>>> import numpy as np
>>> from numpy import linalg as LA
>>> np.set_printoptions(precision=1, suppress=True, linewidth=200, legacy="1.25")
>>> E = np.load("m.npy")
>>> print(E)
[[3 1 0 1 1 1 2]
 [0 3 3 1 0 2 3]
 [0 2 3 2 2 1 2]
 [3 3 0 3 0 2 1]
 [0 0 0 0 3 1 1]
 [1 0 2 0 0 3 1]
 [1 3 0 1 0 2 3]
 [0 1 3 2 1 2 0]
 [1 0 2 1 0 3 2]
 [3 1 2 0 3 1 3]
 [3 2 1 2 1 3 3]
 [0 2 3 1 0 1 3]
 [2 3 1 1 1 3 0]]
>>> rng = np.random.default_rng(912)
>>> other = E + rng.integers(-2, 3, (13, 1)) @ rng.integers(-2, 3, (1, 7))
>>> print(other)
[[ 3  1  0  1  1  1  2]
 [ 0  5  7 -1  0 -2 -1]
 [ 0  2  3  2  2  1  2]
 [ 3  2 -2  4  0  4  3]
 [ 0  1  2 -1  3 -1 -1]
 [ 1 -2 -2  2  0  7  5]
 [ 1  4  2  0  0  0  1]
 [ 0  2  5  1  1  0 -2]
 [ 1  0  2  1  0  3  2]
 [ 3 -1 -2  2  3  5  7]
 [ 3  3  3  1  1  1  1]
 [ 0  4  7 -1  0 -3 -1]
 [ 2  5  5 -1  1 -1 -4]]
>>> print(other - E)
[[ 0  0  0  0  0  0  0]
 [ 0  2  4 -2  0 -4 -4]
 [ 0  0  0  0  0  0  0]
 [ 0 -1 -2  1  0  2  2]
 [ 0  1  2 -1  0 -2 -2]
 [ 0 -2 -4  2  0  4  4]
 [ 0  1  2 -1  0 -2 -2]
 [ 0  1  2 -1  0 -2 -2]
 [ 0  0  0  0  0  0  0]
 [ 0 -2 -4  2  0  4  4]
 [ 0  1  2 -1  0 -2 -2]
 [ 0  2  4 -2  0 -4 -4]
 [ 0  2  4 -2  0 -4 -4]]
>>> print(np.abs(other - E).sum(axis=1))
[ 0 16  0  8  8 16  8  8  0 16  8 16 16]
>>> print(LA.matrix_rank(other - E, tol=1e-8))
1
>>> u, r1 = E[11], E[1]
>>> print(u @ r1)
27
>>> p = (u @ r1) / (u @ u) * u
>>> print(LA.matrix_rank(np.outer(u, r1)))
1
>>> print((r1 - p) @ u)
0.0
>>> vec = np.array([-2, 2, 1, -2, 0, 0, 0])
>>> target = E @ vec
>>> print(target)
[-6  7  3 -6  0  0  2  1 -2 -2 -5  5  1]
>>> target = target + 0.3 * rng.normal(size=13)
>>> print(target.round(1) + 0)
[-6.3  6.9  3.2 -6.3  0.  -0.2  2.2  0.5 -2.  -1.6 -5.2  4.8  1. ]
>>> beta, *_ = LA.lstsq(E, target)
>>> print(round(LA.norm(target - E @ beta), 1))
0.5
>>> print(beta.round(1) + 0)
[-2.   2.1  1.  -2.2  0.1  0.   0. ]
>>> print([round(float(LA.norm(LA.solve(E.T @ E + lam * np.eye(7), E.T @ target))), 2) for lam in (0, 1, 10, 100)])
[3.74, 3.32, 1.99, 0.54]
>>> other = np.c_[E[:, :5] @ np.array([[2, 1, -4, -5, 4],
...     [4, 1, 2, 5, -5],
...     [3, -4, -1, -2, -4],
...     [0, 5, 5, -2, 5],
...     [0, 0, -1, 4, -5]]), np.array([0, 2, 0, 0, -1, 0, -2, -2, 1, 0, 0, 0, 0])]
>>> print(other)
[[ 10   9  -6  -8   7   0]
 [ 21  -4   8   7 -22   2]
 [ 17   0   9   8 -22   0]
 [ 18  21   9  -6  12   0]
 [  0   0  -3  12 -15  -1]
 [  8  -7  -6  -9  -4   0]
 [ 14   9   7   8  -6  -2]
 [ 13  -1   8  -1 -12  -2]
 [  8  -2  -1 -11   1   1]
 [ 16  -4 -15  -2 -16   0]
 [ 17  11   0  -7   3   0]
 [ 17  -5   6   2 -17   0]
 [ 19   6   1   5 -11   0]]
>>> print(LA.matrix_rank(other))
6
>>> print(LA.matrix_rank(np.c_[E, other]))
8
>>> print(np.round(LA.norm(other - E @ LA.lstsq(E, other)[0], axis=0), 1) + 0)
[0.  0.  0.  0.  0.  3.2]
>>> print(np.round(LA.lstsq(E, other[:, 0])[0], 1) + 0)
[2. 4. 3. 0. 0. 0. 0.]
>>> print(LA.norm(LA.qr(E)[0].T @ other, axis=0) ** 2 / ((other ** 2).sum(axis=0) + 1e-12))
[1.  1.  1.  1.  1.  0.3]
>>> K = np.array([[0, 0, 0, 1, 0, 0],
...     [0, 0, 0, 2, 2, -1],
...     [0, 0, 0, 0, 0, 0],
...     [0, 0, 0, 0, 0, 0],
...     [0, 0, 0, 0, 0, 0],
...     [0, 0, 0, 0, -2, 0],
...     [2, 0, 0, 2, 0, 0],
...     [0, 1, 0, 0, 0, 0],
...     [0, 0, 0, 1, -1, 2]])
>>> # rows 2 and 3 are equal
>>> left, sigma, Vt = LA.svd(K)
>>> print(sigma)
[3.8 3.1 1.7 1.1 1.  0. ]
>>> print(np.argmax(sigma[:-1] / (sigma[1:] + 1e-6)) + 1)
5
>>> other = left[:, :5] @ np.diag(sigma[:5]) @ Vt[:5]
>>> print(LA.matrix_rank(K, rtol=0.05))
5
>>> print(LA.matrix_rank(other))
5
>>> print(round(LA.norm(K - other, 2), 1), sigma[5])
0.0 0.0
>>> print(round(LA.norm(K - other) / LA.norm(K), 1))
0.0
>>> print(round(float(LA.norm(K) ** 2 / LA.norm(K, 2) ** 2), 1))
2.0
>>> print(round(LA.norm(K[6], 1), 1), np.round(LA.norm(K[6], np.inf), 1))
4.0 2.0
>>> print(np.round(LA.norm(K, 1), 1), round(float(LA.norm(K, np.inf)), 1))
6.0 5.0
>>> print(LA.norm(K, axis=1))
[1.  3.  0.  0.  0.  2.  2.8 1.  2.4]
>>> print(np.round(LA.norm(K, "nuc"), 1))
10.7
>>> print(K[6] @ K[0])
2
>>> print([round(float(x), 1) for x in LA.svd(K, compute_uv=False)[:3]])
[3.8, 3.1, 1.7]
>>> print(np.argsort(-LA.norm(K, axis=0).round(6), kind="stable")[:3])
[3 4 5]
>>> left, sigma = LA.svd(K)
Traceback (most recent call last):
  File "<python-input-50>", line 1, in <module>
    left, sigma = LA.svd(K)
    ^^^^^^^^^^^
ValueError: too many values to unpack (expected 2)
>>> left, sigma, Vt = LA.svd(K, full_matrices=False)
>>> print(np.round(left.T @ left, 1) + 0)
[[1. 0. 0. 0. 0. 0.]
 [0. 1. 0. 0. 0. 0.]
 [0. 0. 1. 0. 0. 0.]
 [0. 0. 0. 1. 0. 0.]
 [0. 0. 0. 0. 1. 0.]
 [0. 0. 0. 0. 0. 1.]]
>>> print((sigma > 1e-8).sum())
5
>>> print(sigma)
[3.8 3.1 1.7 1.1 1.  0. ]
>>> print(sigma / sigma[0])
[1.  0.8 0.4 0.3 0.3 0. ]
>>> print(np.abs(Vt[0]))
[0.3 0.  0.  0.7 0.6 0.3]
>>> np.zeros(9, 6)
Traceback (most recent call last):
  File "<python-input-57>", line 1, in <module>
    np.zeros(9, 6)
    ~~~~~~~~^^^^^^
TypeError: Cannot interpret '6' as a data type
>>> print(np.diff(K, axis=0))
[[ 0  0  0  1  2 -1]
 [ 0  0  0 -2 -2  1]
 [ 0  0  0  0  0  0]
 [ 0  0  0  0  0  0]
 [ 0  0  0  0 -2  0]
 [ 2  0  0  2  2  0]
 [-2  1  0 -2  0  0]
 [ 0 -1  0  1 -1  2]]
>>> print(round(LA.norm(K), 1))
5.4
>>> print(K.sum(axis=1))
[ 1  3  0  0  0 -2  4  1  2]
>>> print(np.unravel_index(np.abs(K).argmax(), K.shape))
(1, 3)
>>> print(LA.svd(K, compute_uv=False))
[3.8 3.1 1.7 1.1 1.  0. ]
>>> print(K.shape)
(9, 6)
>>> print(K - K[0])
[[ 0  0  0  0  0  0]
 [ 0  0  0  1  2 -1]
 [ 0  0  0 -1  0  0]
 [ 0  0  0 -1  0  0]
 [ 0  0  0 -1  0  0]
 [ 0  0  0 -1 -2  0]
 [ 2  0  0  1  0  0]
 [ 0  1  0 -1  0  0]
 [ 0  0  0  0 -1  2]]
>>> u = np.array([1, 4, 4, 5, 0, 1, 2, 5, 1, 4, 3, 1, 0])
>>> m1 = 5 * np.eye(13) + np.outer(u, u)
>>> print(m1)
[[ 6.  4.  4.  5.  0.  1.  2.  5.  1.  4.  3.  1.  0.]
 [ 4. 21. 16. 20.  0.  4.  8. 20.  4. 16. 12.  4.  0.]
 [ 4. 16. 21. 20.  0.  4.  8. 20.  4. 16. 12.  4.  0.]
 [ 5. 20. 20. 30.  0.  5. 10. 25.  5. 20. 15.  5.  0.]
 [ 0.  0.  0.  0.  5.  0.  0.  0.  0.  0.  0.  0.  0.]
 [ 1.  4.  4.  5.  0.  6.  2.  5.  1.  4.  3.  1.  0.]
 [ 2.  8.  8. 10.  0.  2.  9. 10.  2.  8.  6.  2.  0.]
 [ 5. 20. 20. 25.  0.  5. 10. 30.  5. 20. 15.  5.  0.]
 [ 1.  4.  4.  5.  0.  1.  2.  5.  6.  4.  3.  1.  0.]
 [ 4. 16. 16. 20.  0.  4.  8. 20.  4. 21. 12.  4.  0.]
 [ 3. 12. 12. 15.  0.  3.  6. 15.  3. 12. 14.  3.  0.]
 [ 1.  4.  4.  5.  0.  1.  2.  5.  1.  4.  3.  6.  0.]
 [ 0.  0.  0.  0.  0.  0.  0.  0.  0.  0.  0.  0.  5.]]
>>> print(round(np.log10(LA.cond(m1))))
1
>>> print(np.argsort(-LA.norm(m1, axis=0).round(6), kind="stable")[:3])
[3 7 1]
>>> print(np.round(np.abs(LA.svd(m1)[2][-1]), 1) + 0)
[0.  0.3 0.3 0.2 0.2 0.1 0.6 0.4 0.3 0.2 0.3 0.  0. ]
>>> print(LA.cond(m1) > 100)
False
>>> W1 = np.array([[2, 2],
...     [-1, 2],
...     [0, -2],
...     [1, 0],
...     [1, -2],
...     [1, -2],
...     [1, 0],
...     [2, -1],
...     [0, 1],
...     [0, 2],
...     [2, 2],
...     [-2, 0],
...     [0, 0]])
>>> beta = np.array([2, 6])
>>> H = np.maximum(m1 @ W1 + beta, 0)
>>> print(H)
[[ 32.  26.]
 [ 77.  56.]
 [ 82.  36.]
 [107.  56.]
 [  7.   0.]
 [ 27.   6.]
 [ 47.  26.]
 [112.  51.]
 [ 22.  21.]
 [ 82.  56.]
 [ 72.  46.]
 [ 12.  16.]
 [  2.   6.]]
>>> print((H > 0).mean(axis=0))
[1.  0.9]
>>> cent = np.array([[-3, 2], [-2, -2]])
>>> print(W1 @ cent)
[[-10   0]
 [ -1  -6]
 [  4   4]
 [ -3   2]
 [  1   6]
 [  1   6]
 [ -3   2]
 [ -4   6]
 [ -2  -2]
 [ -4  -4]
 [-10   0]
 [  6  -4]
 [  0   0]]
>>> O, r_ = LA.qr(H)
>>> print(np.allclose(r_.T @ r_, H.T @ H))
True
>>> print(np.round(O @ r_, 1) + 0)
[[ 32.  26.]
 [ 77.  56.]
 [ 82.  36.]
 [107.  56.]
 [  7.   0.]
 [ 27.   6.]
 [ 47.  26.]
 [112.  51.]
 [ 22.  21.]
 [ 82.  56.]
 [ 72.  46.]
 [ 12.  16.]
 [  2.   6.]]
>>> print(O.shape, r_.shape)
(13, 2) (2, 2)
>>> print(np.round(O.T @ O, 1) + 0)
[[1. 0.]
 [0. 1.]]
>>> labels = rng.permutation(13)
>>> print(labels)
[11  6  7  2  0  5  1  9  4  8  3 12 10]
>>> other = m1[labels][:, labels]
>>> print(np.trace(other))
180.0
>>> print(np.sort(np.abs(LA.eigvals(other))))
[  5.   5.   5.   5.   5.   5.   5.   5.   5.   5.   5.   5. 120.]
>>> print(np.diag(other))
[ 6.  9. 30. 21.  6.  6. 21. 21.  5.  6. 30.  5. 14.]
>>> arr = np.load("out6.npy")
>>> print(arr)
[[-3  1 -3  3  2  2  4  5  4]
 [-2  1 -1 -2 -1  2 -4  4 -3]
 [-3 -5 -4 -4 -1 -3  0 -2  5]
 [ 1  2  3 -5 -5  2  2  4  3]
 [ 1 -4 -4  1 -1 -5 -1 -4  4]
 [ 5 -4  0  5 -1 -2  2 -2  5]
 [-2  5  3  5  5 -1  1 -1  3]
 [-3  5  5 -3  4 -1 -1 -3  2]
 [ 0  1 -3  4  3 -3 -1  0  1]]
>>> left, sigma, Vt = LA.svd(arr, full_matrices=False)
>>> print((sigma > 1e-8).sum())
9
>>> print(np.round(left.T @ left, 1) + 0)
[[1. 0. 0. 0. 0. 0. 0. 0. 0.]
 [0. 1. 0. 0. 0. 0. 0. 0. 0.]
 [0. 0. 1. 0. 0. 0. 0. 0. 0.]
 [0. 0. 0. 1. 0. 0. 0. 0. 0.]
 [0. 0. 0. 0. 1. 0. 0. 0. 0.]
 [0. 0. 0. 0. 0. 1. 0. 0. 0.]
 [0. 0. 0. 0. 0. 0. 1. 0. 0.]
 [0. 0. 0. 0. 0. 0. 0. 1. 0.]
 [0. 0. 0. 0. 0. 0. 0. 0. 1.]]
>>> print(np.round(sigma / sigma[0], 1) + 0)
[1.  0.9 0.7 0.6 0.6 0.3 0.1 0.1 0. ]
>>> print(np.round(left.T @ arr @ Vt.T, 1) + 0)
[[16.1  0.   0.   0.   0.   0.   0.   0.   0. ]
 [ 0.  14.1  0.   0.   0.   0.   0.   0.   0. ]
 [ 0.   0.  10.8  0.   0.   0.   0.   0.   0. ]
 [ 0.   0.   0.  10.3  0.   0.   0.   0.   0. ]
 [ 0.   0.   0.   0.   9.5  0.   0.   0.   0. ]
 [ 0.   0.   0.   0.   0.   4.2  0.   0.   0. ]
 [ 0.   0.   0.   0.   0.   0.   2.4  0.   0. ]
 [ 0.   0.   0.   0.   0.   0.   0.   1.2  0. ]
 [ 0.   0.   0.   0.   0.   0.   0.   0.   0.5]]
>>> print(np.round(Vt @ Vt.T, 1) + 0)
[[1. 0. 0. 0. 0. 0. 0. 0. 0.]
 [0. 1. 0. 0. 0. 0. 0. 0. 0.]
 [0. 0. 1. 0. 0. 0. 0. 0. 0.]
 [0. 0. 0. 1. 0. 0. 0. 0. 0.]
 [0. 0. 0. 0. 1. 0. 0. 0. 0.]
 [0. 0. 0. 0. 0. 1. 0. 0. 0.]
 [0. 0. 0. 0. 0. 0. 1. 0. 0.]
 [0. 0. 0. 0. 0. 0. 0. 1. 0.]
 [0. 0. 0. 0. 0. 0. 0. 0. 1.]]
>>> J = np.load("mat.npy")
>>> print(J)
[[ 2.  1.  8.  7.  4. -2.]
 [ 1.  9.  9.  4.  8.  1.]
 [ 8.  3.  4.  8.  9.  2.]
 [ 4.  2.  5.  5.  6. -1.]
 [ 0.  3.  3.  0.  2. -1.]
 [ 0.  0.  0.  0.  0.  2.]]
>>> u = np.array([1, -2, 2, -1, -1, -1])
>>> other = J + np.outer(u, np.eye(6)[5])
>>> print(LA.matrix_rank(LA.inv(other) - LA.inv(J), tol=1e-8))
1
>>> print(other)
[[ 2.  1.  8.  7.  4. -1.]
 [ 1.  9.  9.  4.  8. -1.]
 [ 8.  3.  4.  8.  9.  4.]
 [ 4.  2.  5.  5.  6. -2.]
 [ 0.  3.  3.  0.  2. -2.]
 [ 0.  0.  0.  0.  0.  1.]]
